>>> import numpy as np
>>> import numpy.linalg as la
>>> np.set_printoptions(suppress=True, linewidth=120)
>>> rd = lambda a: np.round(a, 1) + 0
>>> rng = np.random.default_rng(464)
>>> arr = rng.normal(size=(26, 4)) + 10 * np.array([9, 2, 5, 0])
>>> rd(arr)
array([[90.4, 22.3, 51. , -0.7],
       [90.5, 21.2, 48.9,  1.3],
       [89.2, 19.9, 50.9,  0. ],
       [89.7, 21.2, 52.4, -2.2],
       [89.3, 20.6, 48.3,  0.1],
       [91. , 19.4, 48.5,  0. ],
       [90.4, 19.1, 49. ,  0.4],
       [88.8, 19.5, 50. , -0.7],
       [90. , 22.1, 49. , -0.2],
       [92.4, 19.7, 48.9, -0.8],
       [90.2, 20.6, 49.2,  0.3],
       [89.7, 20.3, 49.7,  1.2],
       [89.5, 20.3, 50.2, -1.5],
       [89.8, 21.2, 50.5, -1. ],
       [89.8, 20.1, 49.7, -0.7],
       [90. , 19.7, 49.3,  0.1],
       [90.2, 21.1, 52. ,  2.2],
       [89.6, 21.8, 48.5,  0.2],
       [88.9, 19.2, 49.9,  0.1],
       [89.6, 21.5, 50.6, -0.7],
       [90.5, 20.8, 49.7,  0. ],
       [91.1, 20.4, 51.3,  0.9],
       [90.3, 21.3, 50.9, -1.3],
       [90.1, 19.5, 51. , -0.2],
       [90.2, 20.7, 50.3, -0.2],
       [90.3, 20. , 50.8,  1. ]])
>>> D = la.norm(arr[:, None] - arr[None], axis=-1)
>>> np.flatnonzero(D[19] < D.mean() / 2)
array([ 0, 13, 19, 22, 24])
>>> la.matrix_rank(D ** 2)
np.int64(6)
>>> rd(la.norm(arr - arr.mean(axis=0), axis=1))
array([2.2, 2. , 1.4, 3.3, 1.9, 2.1, 1.9, 1.8, 1.8, 2.8, 0.9, 1.4, 1.5, 1.3, 0.8, 1.1, 3.1, 2.1, 1.8, 1.4, 0.6, 1.9,
       1.7, 1.4, 0.4, 1.4])
>>> np.unravel_index(D.round(6).argmax(), D.shape)
(np.int64(9), np.int64(16))
>>> Xs = (arr - arr.mean(axis=0)) / arr.std(axis=0)
>>> np.argwhere(np.abs(Xs) > 2)
array([[ 0,  1],
       [ 3,  2],
       [ 3,  3],
       [ 9,  0],
       [16,  3]])
>>> rd(Xs.std(axis=0))
array([1., 1., 1., 1.])
>>> c = la.lstsq(np.delete(Xs, 2, axis=1), Xs[:, 2])[0]
>>> np.abs(c).argmax()
np.int64(1)
>>> rd(1 - np.var(Xs[:, 2] - np.delete(Xs, 2, axis=1) @ c))
np.float64(0.1)
>>> E = np.array([[0, 3, 1, 1, 1],
...     [2, 1, 2, 1, 0],
...     [1, 1, 1, 3, 1],
...     [3, 0, 2, 2, 3],
...     [3, 3, 0, 2, 3]])
>>> blk = np.stack([arr, 2 * arr, arr[::-1]])
>>> (blk @ arr.T).shape
(3, 26, 26)
>>> la.matrix_rank(blk.reshape(3, -1))
np.int64(2)
